% python3 -q
>>> import numpy as np
>>> np.set_printoptions(suppress=True, linewidth=120)
>>> def tidy(a):
...     return np.round(a, 4) + 0
... 
>>> data = np.load("m.npy")
>>> print(data)
[[1 0 0 0]
 [0 0 0 1]
 [0 0 1 0]
 [0 1 0 0]]
>>> x = np.array([-1, 1, 2, 0])
>>> h1 = np.maximum(data @ x, 0)
>>> print(data.T @ h1)
[0 1 2 0]
>>> print(tidy(np.sort(np.abs(np.linalg.eigvals(data)))[::-1]))
[1. 1. 1. 1.]
>>> print(data @ np.ones(4))
[1. 1. 1. 1.]
>>> pr = np.eye(4)[1]
>>> for _ in range(6):
...     pr = pr @ data
...     print(pr.round(4))
... 
[0. 0. 0. 1.]
[0. 1. 0. 0.]
[0. 0. 0. 1.]
[0. 1. 0. 0.]
[0. 0. 0. 1.]
[0. 1. 0. 0.]
>>> print((data != 0).astype(int))
[[1 0 0 0]
 [0 0 0 1]
 [0 0 1 0]
 [0 1 0 0]]
>>> gram = data.T @ data
>>> print((data @ data.T).shape)
(4, 4)
>>> print(np.trace(gram), (data ** 2).sum())
4 4
>>> print(np.diag(gram))
[1 1 1 1]
>>> print(np.allclose(gram, gram.T))
True
>>> print(np.linalg.matrix_rank(gram))
4
>>> print(gram)
[[1 0 0 0]
 [0 1 0 0]
 [0 0 1 0]
 [0 0 0 1]]
>>> feats = np.load("sample7.npy")
>>> print(feats)
[[6 0 0 0]
 [0 8 0 0]
 [0 0 1 0]
 [0 0 0 4]]
>>> # 4 blocks once reordered
>>> vals, V = np.linalg.eigh(feats)
>>> x = np.array([0, 5, -9, 0])
>>> print(tidy(V * np.sqrt(vals) @ V.T))
[[2.4495 0.     0.     0.    ]
 [0.     2.8284 0.     0.    ]
 [0.     0.     1.     0.    ]
 [0.     0.     0.     2.    ]]
>>> m1 = np.loadtxt("w.csv", delimiter=",")
>>> print(m1)
[[-3.  2.  0.  1. -1.]
 [ 3.  0.  1.  0. -3.]
 [ 3. -6.  1. -3. -3.]
 [ 3.  6.  0.  3. -2.]]
>>> blk = np.stack([feats, -1 * feats, feats[::-1]])
>>> print(blk.sum(axis=0))
[[0 0 0 4]
 [0 0 1 0]
 [0 8 0 0]
 [6 0 0 0]]
>>> print(np.linalg.matrix_rank(blk))
[4 4 4]
>>> print((blk @ feats.T).shape)
(3, 4, 4)
>>> left, sv, vt = np.linalg.svd(m1, full_matrices=False)
>>> print(tidy(np.sqrt((sv ** 2).sum())), tidy(np.linalg.norm(m1)))
12.49 12.49
>>> print(tidy(left.T @ m1 @ vt.T))
[[9.8558 0.     0.     0.    ]
 [0.     7.1438 0.     0.    ]
 [0.     0.     2.7809 0.    ]
 [0.     0.     0.     0.3083]]
>>> print(tidy(sv / sv[0]))
[1.     0.7248 0.2822 0.0313]
